% ipython --no-banner

In [1]: import numpy as np

In [2]: np.set_printoptions(precision=3, suppress=True, linewidth=200, sign=" ")

In [3]: rnd = lambda a: np.round(a, 3) + 0

In [4]: W0 = np.load("arr.npy")

In [5]: print(W0)
[[ 9  0  8  0]
 [ 9  0  8  0]
 [ 9  0  9  0]
 [ 9  0  8  0]
 [ 9  0  7  0]
 [ 9  0  7  0]
 [ 9  0  9  0]
 [ 9  0  9  0]
 [ 9  0  7  0]
 [ 9  0  7  0]
 [ 9  0  9  0]
 [ 9  0  9  0]
 [ 9  0  8  0]]

In [6]: # row 1 repeats row 0

In [7]: Uu, sigma, Vt = np.linalg.svd(W0)

In [8]: vecs = Vt[:(sigma > 1e-8).sum()]

In [9]: rng = np.random.default_rng(86704)

In [10]: x = W0[0] + 3 * W0[3] + rng.integers(2) * np.eye(4)[0]

In [11]: print(x)
[ 37.   0.  32.   0.]

In [12]: print(rnd(np.diag(vecs.T @ vecs)))
[ 1.  0.  1.  0.]

In [13]: print(rnd(vecs.T @ vecs))
[[ 1.  0.  0.  0.]
 [ 0.  0.  0.  0.]
 [ 0.  0.  1.  0.]
 [ 0.  0.  0.  0.]]

In [14]: print(np.allclose(vecs.T @ vecs @ x, x))
True

In [15]: print(np.linalg.matrix_rank(np.vstack([W0, x])))
2

In [16]: Q, _ = np.linalg.qr(np.array([[-0.6, 1.9, 0.0, -0.8, 0.7],
    ...:     [0.3, 0.0, -0.3, -1.4, -0.3],
    ...:     [-1.6, 0.4, -0.3, 1.6, 1.2],
    ...:     [0.6, 0.2, 1.4, 0.0, 0.9],
    ...:     [0.4, 0.7, 1.1, 1.3, 0.9]]))

In [17]: J = Q[:, :5]

In [18]: print(rnd(J))
[[-0.319 -0.859  0.303 -0.164  0.204]
 [ 0.16  -0.06   0.357 -0.377 -0.837]
 [-0.852  0.116 -0.401 -0.075 -0.308]
 [ 0.319 -0.224 -0.678 -0.619  0.067]
 [ 0.213 -0.442 -0.4    0.665 -0.397]]

In [19]: Q, r_ = np.linalg.qr(J)

In [20]: print(rnd(np.abs(np.diag(r_))))
[ 1.  1.  1.  1.  1.]

In [21]: print(rnd(Q @ r_))
[[-0.319 -0.859  0.303 -0.164  0.204]
 [ 0.16  -0.06   0.357 -0.377 -0.837]
 [-0.852  0.116 -0.401 -0.075 -0.308]
 [ 0.319 -0.224 -0.678 -0.619  0.067]
 [ 0.213 -0.442 -0.4    0.665 -0.397]]

In [22]: print(rnd(Q.T @ Q))
[[ 1.  0.  0.  0.  0.]
 [ 0.  1.  0.  0.  0.]
 [ 0.  0.  1.  0.  0.]
 [ 0.  0.  0.  1.  0.]
 [ 0.  0.  0.  0.  1.]]

In [23]: print(rnd(r_))
[[ 1.  0.  0.  0.  0.]
 [ 0.  1.  0.  0.  0.]
 [ 0.  0.  1.  0.  0.]
 [ 0.  0.  0.  1.  0.]
 [ 0.  0.  0.  0.  1.]]

In [24]: print(Q.shape, r_.shape)
(5, 5) (5, 5)

In [25]: print(np.allclose(r_.T @ r_, J.T @ J))
True

In [26]: print(rnd(Q))
[[-0.319 -0.859  0.303 -0.164  0.204]
 [ 0.16  -0.06   0.357 -0.377 -0.837]
 [-0.852  0.116 -0.401 -0.075 -0.308]
 [ 0.319 -0.224 -0.678 -0.619  0.067]
 [ 0.213 -0.442 -0.4    0.665 -0.397]]

In [27]: print(rnd(np.abs(np.linalg.eigvals(J)).max()))
1.0

In [28]: print(rnd(np.sort(np.abs(np.linalg.eigvals(J)))))
[ 1.  1.  1.  1.  1.]

In [29]: print(np.allclose(J @ J.T, J.T @ J))
True

In [30]: print(rnd(J[:, 2] @ J[:, 1]))
0.0

In [31]: E = np.loadtxt("data.csv", delimiter=",")

In [32]: print(E)
[[ 4.  4.  3.  3.]
 [ 3.  3.  2.  2.]
 [ 2.  2.  1.  1.]
 [ 2.  2.  1.  1.]]

In [33]: # rank 2

In [34]: print(rnd(np.trace(np.linalg.pinv(E) @ E)))
2.0

In [35]: print(np.linalg.lstsq(E[:-1].T, E[-1])[2])
2

In [36]: print(np.abs(np.diag(np.linalg.qr(E)[1])) > 1e-9)
[ True False  True False]

In [37]: Uu, sigma, Vt = np.linalg.svd(E)

In [38]: print(np.argmax(sigma[:-1] / (sigma[1:] + 1e-6)) + 1)
2

In [39]: print(rnd(sigma))
[ 9.774  0.679  0.     0.   ]

In [40]: out = Uu[:, :2] @ np.diag(sigma[:2]) @ Vt[:2]

In [41]: print(np.linalg.matrix_rank(out))
2

In [42]: print(rnd(out))
[[ 4.  4.  3.  3.]
 [ 3.  3.  2.  2.]
 [ 2.  2.  1.  1.]
 [ 2.  2.  1.  1.]]

In [43]: print(rnd(np.linalg.norm(E - out, 2)), rnd(sigma[2]))
0.0 0.0

In [44]: print(rnd(np.abs(E - out).max()))
0.0

In [45]: u, g = out[3], out[0]

In [46]: print(rnd(u @ u))
10.0

In [47]: pr = (u @ g) / (u @ u) * u

In [48]: print(rnd(np.linalg.norm(u + g) ** 2 + np.linalg.norm(u - g) ** 2))
120.0

In [49]: print(rnd(np.outer(u, g)))
[[ 8.  8.  6.  6.]
 [ 8.  8.  6.  6.]
 [ 4.  4.  3.  3.]
 [ 4.  4.  3.  3.]]

In [50]: print(rnd((g - pr) @ u))
0.0

In [51]: print(np.einsum("ii->", E))
9.0

In [52]: print(rnd(np.linalg.det(E[::-1])))
0.0

In [53]: print(np.kron(np.eye(2, dtype=int), E))
[[ 4.  4.  3.  3.  0.  0.  0.  0.]
 [ 3.  3.  2.  2.  0.  0.  0.  0.]
 [ 2.  2.  1.  1.  0.  0.  0.  0.]
 [ 2.  2.  1.  1.  0.  0.  0.  0.]
 [ 0.  0.  0.  0.  4.  4.  3.  3.]
 [ 0.  0.  0.  0.  3.  3.  2.  2.]
 [ 0.  0.  0.  0.  2.  2.  1.  1.]
 [ 0.  0.  0.  0.  2.  2.  1.  1.]]

In [54]: print(np.einsum("ij,ji->", E, E))
93.0

In [55]: print(rnd(np.linalg.eigvals(E).sum().real))
9.0

In [56]: print(rnd(np.poly(E)))
[ 1. -9. -6.  0.  0.]

In [57]: print(rnd(np.linalg.norm(E[1] - E[0])))
2.0

In [58]: print(np.linalg.norm(E, axis=1).argmax())
0

In [59]: print(rnd(np.linalg.norm(E) ** 2 / np.linalg.norm(E, 2) ** 2))
1.005

In [60]: print(rnd(np.linalg.norm(E[1], 1)), rnd(np.linalg.norm(E[1], np.inf)))
10.0 3.0

In [61]: print(rnd(np.linalg.norm(E, axis=1)))
[ 7.071  5.099  3.162  3.162]

In [62]: mat = rng.normal(size=(15, 3)) + 3 * np.array([0, -1, -1])

In [63]: print(rnd(mat))
[[ 0.251 -3.485 -2.775]
 [ 0.931 -2.799 -3.978]
 [ 0.347 -1.092 -1.973]
 [ 0.154 -4.008 -3.022]
 [-1.661 -2.557 -4.022]
 [-1.014 -1.778 -3.443]
 [-0.67  -3.951 -2.637]
 [-0.408 -3.774 -2.589]
 [ 0.155 -3.103 -2.28 ]
 [-1.394 -4.711 -1.922]
 [-0.844 -3.668 -2.341]
 [-0.248 -3.396 -3.284]
 [-0.301 -3.689 -3.155]
 [-0.961 -3.461 -2.708]
 [ 1.511 -3.675 -2.878]]

In [64]: Ac = mat - mat.mean(axis=0)

In [65]: vecs = np.linalg.svd(Ac)[2][:1]

In [66]: out = Ac - Ac @ vecs.T @ vecs

In [67]: print(np.linalg.norm(out, axis=1).round(6).argmax())
4

In [68]: print(rnd(np.diag(vecs.T @ vecs)))
[ 0.179  0.767  0.054]

In [69]: print(rnd(np.linalg.norm(out) / np.linalg.norm(Ac)))
0.737

In [70]: cov = np.cov(mat, rowvar=False)

In [71]: print(rnd(np.corrcoef(mat.T)))
[[ 1.     0.097 -0.018]
 [ 0.097  1.    -0.22 ]
 [-0.018 -0.22   1.   ]]

In [72]: out = mat / np.sqrt((mat ** 2).mean(axis=1, keepdims=True))

In [73]: print(rnd(out[4]))
[-0.57  -0.878 -1.38 ]

In [74]: print(rnd(np.linalg.norm(out, axis=1)))
[ 1.732  1.732  1.732  1.732  1.732  1.732  1.732  1.732  1.732  1.732  1.732  1.732  1.732  1.732  1.732]

In [75]: print(np.linalg.matrix_rank(out) == np.linalg.matrix_rank(mat))
True

In [76]: out = np.c_[mat[:, :1] @ np.array([[-2]]), np.array([2, 1, -2, -5, -4, -4, 5, 1, -5, 3, -2, -3, 0, -3, 0])]

In [77]: print(rnd(out))
[[-0.503  2.   ]
 [-1.863  1.   ]
 [-0.694 -2.   ]
 [-0.308 -5.   ]
 [ 3.322 -4.   ]
 [ 2.029 -4.   ]
 [ 1.339  5.   ]
 [ 0.817  1.   ]
 [-0.309 -5.   ]
 [ 2.787  3.   ]
 [ 1.689 -2.   ]
 [ 0.497 -3.   ]
 [ 0.602  0.   ]
 [ 1.921 -3.   ]
 [-3.023  0.   ]]

In [78]: print(np.linalg.matrix_rank(np.c_[mat, out]))
4

In [79]: x = np.array([-4, -5])

In [80]: rhs = out @ x

In [81]: beta, lr = np.zeros(2), 1 / np.linalg.norm(out, 2) ** 2

In [82]: for i in range(10):
    ...:     beta -= lr * out.T @ (out @ beta - rhs)
    ...:     if i % 2 == 0: print(i, round(np.linalg.norm(out @ beta - rhs), 3))
    ...: 
0 21.821
2 10.894
4 5.439
6 2.715
8 1.356

In [83]: print(rnd(beta))
[-3.857 -4.98 ]
